>>> import numpy as np
>>> from numpy import linalg as LA
>>> np.set_printoptions(precision=2, suppress=True, linewidth=140, legacy="1.25")
>>> def rd(a):
...     return np.round(a, 2) + 0
... 
>>> K = np.load("block8.npy")
>>> print(K)
[[ 0.66 -0.97  0.94]
 [-0.72  0.98 -0.96]
 [ 0.29 -0.65  0.58]
 [ 0.05 -0.13  0.11]
 [-0.15  0.37 -0.32]
 [-0.29  0.65 -0.58]
 [ 0.72 -0.98  0.96]
 [-0.24  0.57 -0.5 ]
 [ 0.05 -0.13  0.11]
 [ 0.83 -1.    0.99]
 [ 0.5  -0.89  0.84]]
>>> # row 8 repeats row 3
>>> d = LA.norm(K[:, None] - K[None], axis=-1)
>>> print(rd(d[:5, :5]))
[[0.   3.05 0.61 1.33 2.01]
 [3.05 0.   2.46 1.72 1.05]
 [0.61 2.46 0.   0.74 1.43]
 [1.33 1.72 0.74 0.   0.69]
 [2.01 1.05 1.43 0.69 0.  ]]
>>> print(d[8].round(6).argsort(kind="stable")[:4])
[3 8 4 2]
>>> print(d.mean(axis=1).argmax())
1
>>> cent = K[[6, 5]].astype(float)
>>> for _ in range(5):
...     labels = LA.norm(K[:, None] - cent, axis=-1).argmin(axis=1)
...     cent = np.array([K[labels == j].mean(axis=0) for j in range(2)])
... 
>>> print(labels)
[0 1 0 1 1 1 0 1 1 0 0]
>>> print(rd(cent[1] - cent[0]))
[-0.82  1.28 -1.22]
>>> print(rd(cent))
[[ 0.6  -0.9   0.86]
 [-0.22  0.38 -0.36]]
>>> print(rd(LA.norm(K)))
3.76
>>> print(np.unravel_index(np.abs(K).argmax(), K.shape))
(9, 1)
>>> print(rd(K.sum(axis=1)))
[ 0.63 -0.7   0.22  0.03 -0.1  -0.22  0.7  -0.17  0.03  0.82  0.45]
>>> print(rd(K.mean(axis=0)))
[ 0.15 -0.2   0.2 ]
>>> print(np.count_nonzero(K))
33
>>> print(K.sum(axis=0))
[ 1.7  -2.18  2.17]
>>> print(np.abs(K).max())
1.0
>>> rng = np.random.default_rng(122495)
>>> B = K + rng.integers(-2, 3, (11, 2)) @ rng.integers(-2, 3, (2, 3))
>>> print(rd(B))
[[ 4.66 -1.97 -1.06]
 [-0.72  0.98 -0.96]
 [-1.71  0.35  0.58]
 [ 2.05 -0.13 -1.89]
 [ 1.85  2.37 -6.32]
 [ 3.71 -1.35 -0.58]
 [ 2.72  0.02 -3.04]
 [-2.24 -0.43  3.5 ]
 [ 2.05 -0.13 -1.89]
 [-3.17 -1.    4.99]
 [-1.5   0.11  0.84]]
>>> print(LA.matrix_rank(B - K, tol=1e-8))
2
>>> print(np.abs(B - K).sum(axis=1))
[ 7.  0.  3.  4. 10.  6.  7.  7.  4.  8.  3.]
>>> print(rd(LA.svd(B - K, compute_uv=False)))
[12.14  6.13  0.  ]
>>> m1 = np.load("case10.npy")
>>> print(m1)
[[ 8.  0.  9.  6.  9.]
 [ 0. -1.  0.  0.  0.]
 [ 9.  0.  8.  6.  9.]
 [ 6.  0.  6.  3.  6.]
 [ 9.  0.  9.  6.  8.]]
>>> print(rd(LA.eigvalsh(m1).min()))
-1.0
>>> print([round(float(LA.det(m1[:i, :i])), 2) + 0 for i in range(1, 6)])
[8.0, -8.0, 17.0, -21.0, 30.0]
>>> M = np.loadtxt("mat.csv", delimiter=",")
>>> print(M)
[[ 4.05  1.27 -0.89  2.98 -0.63 -3.57]
 [ 1.27 -0.36  4.69 -0.73 -4.4   2.06]
 [-0.89  4.69  2.05 -0.28  2.23  1.92]
 [ 2.98 -0.73 -0.28 -0.52  3.34  2.05]
 [-0.63 -4.4   2.23  3.34 -0.11  1.94]
 [-3.57  2.06  1.92  2.05  1.94 -5.12]]
>>> # symmetric, so the eigenvalues are real
>>> r0 = np.array([8, 1, -8, 9, 1, -5])
>>> B = M + np.outer(r0, np.eye(6)[5])
>>> print(rd(B))
[[  4.05   1.27  -0.89   2.98  -0.63   4.43]
 [  1.27  -0.36   4.69  -0.73  -4.4    3.06]
 [ -0.89   4.69   2.05  -0.28   2.23  -6.08]
 [  2.98  -0.73  -0.28  -0.52   3.34  11.05]
 [ -0.63  -4.4    2.23   3.34  -0.11   2.94]
 [ -3.57   2.06   1.92   2.05   1.94 -10.12]]
>>> Uu, sv, VT = LA.svd(M, full_matrices=False)
>>> print(rd(np.abs(VT[0])))
[0.27 0.51 0.19 0.15 0.37 0.69]
>>> print(rd(sv))
[9. 7. 7. 6. 5. 2.]
>>> print(rd(np.sqrt((sv ** 2).sum())), rd(LA.norm(M)))
15.62 15.62
>>> print((M + M.T) / 2)
[[ 4.05  1.27 -0.89  2.98 -0.63 -3.57]
 [ 1.27 -0.36  4.69 -0.73 -4.4   2.06]
 [-0.89  4.69  2.05 -0.28  2.23  1.92]
 [ 2.98 -0.73 -0.28 -0.52  3.34  2.05]
 [-0.63 -4.4   2.23  3.34 -0.11  1.94]
 [-3.57  2.06  1.92  2.05  1.94 -5.12]]
>>> print(rd(LA.det(M)))
-26461.46
>>> B = LA.inv(M)
>>> print(rd(B))
[[ 0.1   0.07 -0.03  0.14 -0.04 -0.01]
 [ 0.07 -0.03  0.16 -0.1  -0.04 -0.05]
 [-0.03  0.16 -0.02  0.14  0.    0.14]
 [ 0.14 -0.1   0.14 -0.15  0.19 -0.08]
 [-0.04 -0.04  0.    0.19  0.    0.09]
 [-0.01 -0.05  0.14 -0.08  0.09 -0.15]]
>>> print(np.allclose(B, M.T))
False
>>> print(rd(LA.cond(M)))
4.5
>>> x0 = np.array([-8, 0, 6, 8, -5, -4])
>>> print(rd((M * x0).sum(axis=1)))
[  3.53  25.9   -1.65 -54.58  37.93  67.26]
>>> print(M @ np.eye(6)[4])
[-0.63 -4.4   2.23  3.34 -0.11  1.94]
>>> r0 = np.array([-3, 5, -2])
>>> J = np.array([np.roll(r0, i) for i in range(3)])
>>> print(J)
[[-3  5 -2]
 [-2 -3  5]
 [ 5 -2 -3]]
>>> print(np.argsort(-LA.norm(J, axis=0).round(6), kind="stable")[:3])
[0 1 2]
>>> print(rd(LA.norm(J, 2) / LA.norm(J)))
0.71
>>> print(np.trace(J))
-9
>>> LA.determinant(J)
Traceback (most recent call last):
  File "<python-input-58>", line 1, in <module>
    LA.determinant(J)
    ^^^^^^^^^^^^^^
AttributeError: module 'numpy.linalg' has no attribute 'determinant'
>>> print(J @ J)
[[-11 -26  37]
 [ 37 -11 -26]
 [-26  37 -11]]
>>> print((J - J.T) / 2)
[[ 0.   3.5 -3.5]
 [-3.5  0.   3.5]
 [ 3.5 -3.5  0. ]]
>>> print(rd(LA.det(J)))
0.0
>>> rk = LA.matrix_rank(J)
>>> print(rk)
2
>>> null = LA.svd(J)[2][rk:].T
>>> print([int(LA.matrix_rank(J[:, :j + 1])) for j in range(3)])
[1, 2, 2]
>>> print(np.allclose(J @ null, 0))
True
>>> print(rd(null @ null.T))
[[0.33 0.33 0.33]
 [0.33 0.33 0.33]
 [0.33 0.33 0.33]]
>>> print([int(LA.matrix_rank(np.delete(J, i, axis=0))) for i in range(3)])
[2, 2, 2]
>>> print(LA.matrix_rank(J.T @ J), LA.matrix_rank(J @ J.T))
2 2
>>> print([int(LA.matrix_rank(J[:i])) for i in range(1, len(J) + 1)])
[1, 2, 2]
>>> print(J @ (-1.0) ** np.arange(3))
[-10.   6.   4.]
>>> print((J @ J)[0])
[-11 -26  37]
>>> G = J.T @ J
>>> print(LA.matrix_rank(G))
2
>>> print(rd(LA.eigvalsh(G)[::-1]))
[57. 57.  0.]
>>> print(np.trace(G), (J ** 2).sum())
114 114
>>> E = np.array([[4.0, -8.0, 5.0, 0.0, 0.0, 0.0],
...     [-9.0, 1.0, 4.0, 0.0, 0.0, 0.0],
...     [0.0, -9.0, -5.0, 0.0, 0.0, 0.0],
...     [0.0, 0.0, 0.0, 1.0, 2.0, 0.0],
...     [0.0, 0.0, 0.0, 1.0, 1.0, 2.0],
...     [0.0, 0.0, 0.0, 0.0, 2.0, 2.0]])
>>> print(E)
[[ 4. -8.  5.  0.  0.  0.]
 [-9.  1.  4.  0.  0.  0.]
 [ 0. -9. -5.  0.  0.  0.]
 [ 0.  0.  0.  1.  2.  0.]
 [ 0.  0.  0.  1.  1.  2.]
 [ 0.  0.  0.  0.  2.  2.]]
>>> # 2 groups of indices that never mix
>>> q, R = LA.qr(E)
>>> print(q.shape, R.shape)
(6, 6) (6, 6)
>>> print(rd(q))
[[-0.41 -0.56 -0.73  0.    0.    0.  ]
 [ 0.91 -0.25 -0.32  0.    0.    0.  ]
 [ 0.   -0.79  0.61  0.    0.    0.  ]
 [ 0.    0.    0.   -0.71  0.24 -0.67]
 [ 0.    0.    0.   -0.71 -0.24  0.67]
 [ 0.    0.    0.    0.    0.94  0.33]]
>>> print(rd(np.abs(np.diag(R))))
[ 9.85 11.34  7.96  1.41  2.12  2.  ]
>>> print(rd(q @ R))
[[ 4. -8.  5.  0.  0.  0.]
 [-9.  1.  4.  0.  0.  0.]
 [ 0. -9. -5.  0.  0.  0.]
 [ 0.  0.  0.  1.  2.  0.]
 [ 0.  0.  0.  1.  1.  2.]
 [ 0.  0.  0.  0.  2.  2.]]
>>> print(rd(q.T @ q))
[[1. 0. 0. 0. 0. 0.]
 [0. 1. 0. 0. 0. 0.]
 [0. 0. 1. 0. 0. 0.]
 [0. 0. 0. 1. 0. 0.]
 [0. 0. 0. 0. 1. 0.]
 [0. 0. 0. 0. 0. 1.]]
>>> print(np.trace(q @ q.T))
6.0
>>> r0, v = E[0], E[2]
>>> print(r0 @ v)
47.0
>>> p = (r0 @ v) / (r0 @ r0) * r0
>>> print(rd(p))
[ 1.79 -3.58  2.24  0.    0.    0.  ]
>>> print(np.outer(r0, v))
[[  0. -36. -20.   0.   0.   0.]
 [ -0.  72.  40.  -0.  -0.  -0.]
 [  0. -45. -25.   0.   0.   0.]
 [  0.  -0.  -0.   0.   0.   0.]
 [  0.  -0.  -0.   0.   0.   0.]
 [  0.  -0.  -0.   0.   0.   0.]]
>>> B = E / LA.norm(E, axis=1, keepdims=True)
>>> G = B @ B.T
>>> print((np.abs(G) > 0.9).astype(int))
[[1 0 0 0 0 0]
 [0 1 0 0 0 0]
 [0 0 1 0 0 0]
 [0 0 0 1 0 0]
 [0 0 0 0 1 0]
 [0 0 0 0 0 1]]
>>> x0 = np.array([1, 1, -2, -2, -2, -2])
>>> target = E @ x0
>>> print(target)
[-14. -16.   1.  -6.  -8.  -8.]
>>> print(rd(LA.solve(E, E[:, 2])))
[0. 0. 1. 0. 0. 0.]
>>> print(rd(LA.solve(E.T, E[4])))
[0. 0. 0. 0. 1. 0.]
>>> W0 = np.load("dump.npy")
>>> print(W0)
[[  2  -8   4  -1  -2   2]
 [ -3  -8   4  -2  -2  -3]
 [  2  -4   2   2   1   0]
 [  3 -10   5  -4  -3   1]]
>>> print(W0.ravel(order="F"))
[  2  -3   2   3  -8  -8  -4 -10   4   4   2   5  -1  -2   2  -4  -2  -2   1  -3   2  -3   0   1]
>>> print(W0.reshape(2, -1))
[[  2  -8   4  -1  -2   2  -3  -8   4  -2  -2  -3]
 [  2  -4   2   2   1   0   3 -10   5  -4  -3   1]]
>>> T = W0.reshape(4, 2, -1)
>>> print(np.einsum("ihd,ihd->ih", T, T))
[[ 84   9]
 [ 89  17]
 [ 24   5]
 [134  26]]
>>> print(np.swapaxes(T, 1, 2)[0])
[[ 2 -1]
 [-8 -2]
 [ 4  2]]
>>> print(T.transpose(1, 0, 2))
[[[  2  -8   4]
  [ -3  -8   4]
  [  2  -4   2]
  [  3 -10   5]]

 [[ -1  -2   2]
  [ -2  -2  -3]
  [  2   1   0]
  [ -4  -3   1]]]
>>> x0 = np.array([0, 1, 9, 0, 1, 8])
>>> print(W0 @ np.ones(6))
[ -3. -14.   3.  -8.]
>>> print(W0 * x0)
[[  0  -8  36   0  -2  16]
 [  0  -8  36   0  -2 -24]
 [  0  -4  18   0   1   0]
 [  0 -10  45   0  -3   8]]
>>> print(LA.norm(W0, axis=1).argmax())
3
>>> print(W0[1] @ W0[0])
74
>>> print(rd(LA.norm(W0, 2)))
18.35
>>> X = np.array([[1, 0, 0, 0], [0, -2, 0, 0], [0, 0, -1, 0], [0, 0, 0, -3]])
>>> x0 = np.array([2, -2, 1, -5])
>>> target = X @ x0
>>> print(target)
[ 2  4 -1 15]
>>> print(rd(LA.solve(X, X[:, 2])))
[0. 0. 1. 0.]
>>> print(rd(LA.solve(X.T, X[2])))
[0. 0. 1. 0.]
